>>> import numpy as np
>>> np.set_printoptions(suppress=True, linewidth=200)
>>> data = np.load("arr.npy")
>>> data
array([[-1., -2., -2.,  0., -2.],
       [-2., -1., -2.,  0., -2.],
       [-2., -2., -1.,  0., -2.],
       [ 0.,  0.,  0., -1.,  0.],
       [-2., -2., -2.,  0., -1.]])
>>> # 2 blocks once reordered
>>> np.round(np.abs(np.linalg.eigvals(data)).max(), 1)
np.float64(7.0)
>>> np.round(np.sort(np.abs(np.linalg.eigvals(data))), 1)
array([1., 1., 1., 1., 7.])
>>> (data + data.T) / 2
array([[-1., -2., -2.,  0., -2.],
       [-2., -1., -2.,  0., -2.],
       [-2., -2., -1.,  0., -2.],
       [ 0.,  0.,  0., -1.,  0.],
       [-2., -2., -2.,  0., -1.]])
>>> np.allclose(data @ data.T, data.T @ data)
True
>>> np.trace(data)
np.float64(-5.0)
>>> r0 = np.array([-8, 5])
>>> np.polyval(r0, data[3])
array([ 5.,  5.,  5., 13.,  5.])
>>> np.correlate(data[3], data[2], "full")
array([0., 0., 0., 2., 0., 1., 2., 2., 0.])
>>> Y = np.linalg.inv(data)
>>> np.round(np.linalg.inv(Y), 1)
array([[-1., -2., -2.,  0., -2.],
       [-2., -1., -2.,  0., -2.],
       [-2., -2., -1., -0., -2.],
       [-0., -0., -0., -1., -0.],
       [-2., -2., -2., -0., -1.]])
>>> np.round(np.linalg.det(data) * Y, 1)
array([[ 5., -2., -2., -0., -2.],
       [-2.,  5., -2., -0., -2.],
       [-2., -2.,  5.,  0., -2.],
       [-0., -0., -0., -7., -0.],
       [-2., -2., -2.,  0.,  5.]])
>>> np.round(np.linalg.cond(data), 1)
np.float64(7.0)
>>> Y.round(1)
array([[ 0.7, -0.3, -0.3, -0. , -0.3],
       [-0.3,  0.7, -0.3, -0. , -0.3],
       [-0.3, -0.3,  0.7,  0. , -0.3],
       [-0. , -0. , -0. , -1. , -0. ],
       [-0.3, -0.3, -0.3,  0. ,  0.7]])
>>> w, vecs = np.linalg.eig(Y)
>>> np.round(np.sort(np.linalg.eigvals(Y.T)), 1)
array([-1. , -0.1,  1. ,  1. ,  1. ])
>>> w.round(1)
array([ 1. , -0.1,  1. ,  1. , -1. ])
>>> np.round(Y @ vecs[:, 0] - w[0] * vecs[:, 0], 1) + 0
array([0., 0., 0., 0., 0.])
>>> np.round(np.sort(np.linalg.eigvals(Y @ Y)), 1) + 0
array([0., 1., 1., 1., 1.])
>>> np.round(np.sort(np.linalg.eigvals(np.linalg.inv(Y))), 1)
array([-7., -1.,  1.,  1.,  1.])
>>> A = np.load("sample10.npy")
>>> A
array([[ 1.3,  0.5, -0.4,  0.4],
       [ 0.2,  0.2,  0.4,  1.2],
       [-0.8, -1.4,  0.2, -0.4],
       [ 0.3, -0.9,  1.9, -2. ],
       [-0.4, -0.3, -0.5,  1.1],
       [ 0. ,  0.6, -1.3,  1.3],
       [-0.1, -1.6, -0.4,  0.4],
       [ 0.4, -0.4,  2.2, -0.9],
       [-2.4, -0.6, -1.1,  0.1],
       [-1.4, -0.8, -1.4, -1.3],
       [-0.1,  0.7, -0.2,  0.6]])
>>> Y = np.c_[A[:, :1] @ np.array([[-5]]), np.array([3, -2, -4, 8, -2, 8, -3, -8, -5, 6, 0])]
>>> Y
array([[-6.5,  3. ],
       [-1. , -2. ],
       [ 4. , -4. ],
       [-1.5,  8. ],
       [ 2. , -2. ],
       [ 0. ,  8. ],
       [ 0.5, -3. ],
       [-2. , -8. ],
       [12. , -5. ],
       [ 7. ,  6. ],
       [ 0.5,  0. ]])
>>> np.linalg.matrix_rank(np.c_[A, Y])
np.int64(5)
>>> np.round(np.linalg.norm(np.linalg.qr(A)[0].T @ Y, axis=0) ** 2 / ((Y ** 2).sum(axis=0) + 1e-12), 1)
array([1. , 0.5])
>>> proj = Y @ np.linalg.solve(Y.T @ Y, Y.T)
>>> np.round(np.linalg.eigvalsh(proj), 1) + 0
array([0., 0., 0., 0., 0., 0., 0., 0., 0., 1., 1.])
>>> np.round(np.diag(proj), 1) + 0
array([0.2, 0. , 0.1, 0.2, 0. , 0.2, 0. , 0.3, 0.6, 0.4, 0. ])
>>> K = np.load("data.npy")
>>> K
array([[ 2.,  0.,  2.,  0.,  0.],
       [ 3.,  2.,  3.,  0.,  0.],
       [ 3.,  2.,  0.,  0.,  0.],
       [ 0.,  0.,  0.,  7., -7.],
       [ 0.,  0.,  0.,  7.,  5.]])
>>> # 2 blocks once reordered
>>> np.round(np.sort(np.abs(np.linalg.eigvals(K))), 1)
array([1.1, 2.2, 5.1, 9.2, 9.2])
>>> np.allclose(K, K.T)
False
>>> np.round(np.linalg.det(K), 1)
np.float64(-1008.0)
>>> np.trace(K)
np.float64(16.0)
>>> np.allclose(K @ K.T, K.T @ K)
False
>>> (K - K.T) / 2
array([[ 0. , -1.5, -0.5,  0. ,  0. ],
       [ 1.5,  0. ,  0.5,  0. ,  0. ],
       [ 0.5, -0.5,  0. ,  0. ,  0. ],
       [ 0. ,  0. ,  0. ,  0. , -7. ],
       [ 0. ,  0. ,  0. ,  7. ,  0. ]])
>>> np.round(np.linalg.matrix_power(K, 2), 1)
array([[ 10.,   4.,   4.,   0.,   0.],
       [ 21.,  10.,  12.,   0.,   0.],
       [ 12.,   4.,  12.,   0.,   0.],
       [  0.,   0.,   0.,   0., -84.],
       [  0.,   0.,   0.,  84., -24.]])
>>> (K + K.T) / 2
array([[2. , 1.5, 2.5, 0. , 0. ],
       [1.5, 2. , 2.5, 0. , 0. ],
       [2.5, 2.5, 0. , 0. , 0. ],
       [0. , 0. , 0. , 7. , 0. ],
       [0. , 0. , 0. , 0. , 5. ]])
>>> W = np.array([[-1, 6, -5], [-5, 3, 1], [-4, -3, -4], [-6, 0, -8], [7, -3, 9]])
>>> coef = np.array([-3, 7, -3])
>>> act = np.maximum(data @ W + coef, 0)
>>> (act > 0).mean(axis=0)
array([0.6, 0.6, 0.4])
>>> np.linalg.matrix_rank(act)
np.int64(3)
>>> (act > 0).astype(int)
array([[1, 1, 0],
       [0, 1, 0],
       [0, 0, 0],
       [1, 1, 1],
       [1, 0, 1]])
>>> W2 = np.array([[-3, 0], [1, 1], [-3, -3]])
>>> act @ W2
array([[  1.,   7.],
       [  4.,   4.],
       [  0.,   0.],
       [-17.,  -8.],
       [-42., -12.]])
>>> W @ W2
array([[ 24,  21],
       [ 15,   0],
       [ 21,   9],
       [ 42,  24],
       [-51, -30]])
>>> r0 = np.array([1, 1, 2, 0, 2])
>>> Y = K + np.outer(r0, np.eye(5)[4])
>>> np.linalg.matrix_rank(Y - K)
np.int64(1)
>>> np.round(np.linalg.det(Y) / np.linalg.det(K), 1), round(float(1 + np.linalg.solve(K, r0)[4]), 1)
(np.float64(1.2), 1.2)
>>> Y
array([[ 2.,  0.,  2.,  0.,  1.],
       [ 3.,  2.,  3.,  0.,  1.],
       [ 3.,  2.,  0.,  0.,  2.],
       [ 0.,  0.,  0.,  7., -7.],
       [ 0.,  0.,  0.,  7.,  7.]])
>>> np.round(np.linalg.eigvals(K), 1)
array([ 5.1+0.j ,  1.1+0.j , -2.2+0.j ,  6. +6.9j,  6. -6.9j])
>>> round(float(np.linalg.det(K.T)), 1)
-1008.0
>>> np.einsum("ij,ji->", K, K)
np.float64(8.0)
>>> np.kron(np.eye(2, dtype=int), K)
array([[ 2.,  0.,  2.,  0.,  0.,  0.,  0.,  0.,  0.,  0.],
       [ 3.,  2.,  3.,  0.,  0.,  0.,  0.,  0.,  0.,  0.],
       [ 3.,  2.,  0.,  0.,  0.,  0.,  0.,  0.,  0.,  0.],
       [ 0.,  0.,  0.,  7., -7.,  0.,  0.,  0.,  0., -0.],
       [ 0.,  0.,  0.,  7.,  5.,  0.,  0.,  0.,  0.,  0.],
       [ 0.,  0.,  0.,  0.,  0.,  2.,  0.,  2.,  0.,  0.],
       [ 0.,  0.,  0.,  0.,  0.,  3.,  2.,  3.,  0.,  0.],
       [ 0.,  0.,  0.,  0.,  0.,  3.,  2.,  0.,  0.,  0.],
       [ 0.,  0.,  0.,  0., -0.,  0.,  0.,  0.,  7., -7.],
       [ 0.,  0.,  0.,  0.,  0.,  0.,  0.,  0.,  7.,  5.]])
>>> np.einsum("ii->", K)
np.float64(16.0)
>>> np.round(np.linalg.det(2 * K), 1), np.round(np.linalg.det(K), 1)
(np.float64(-32256.0), np.float64(-1008.0))
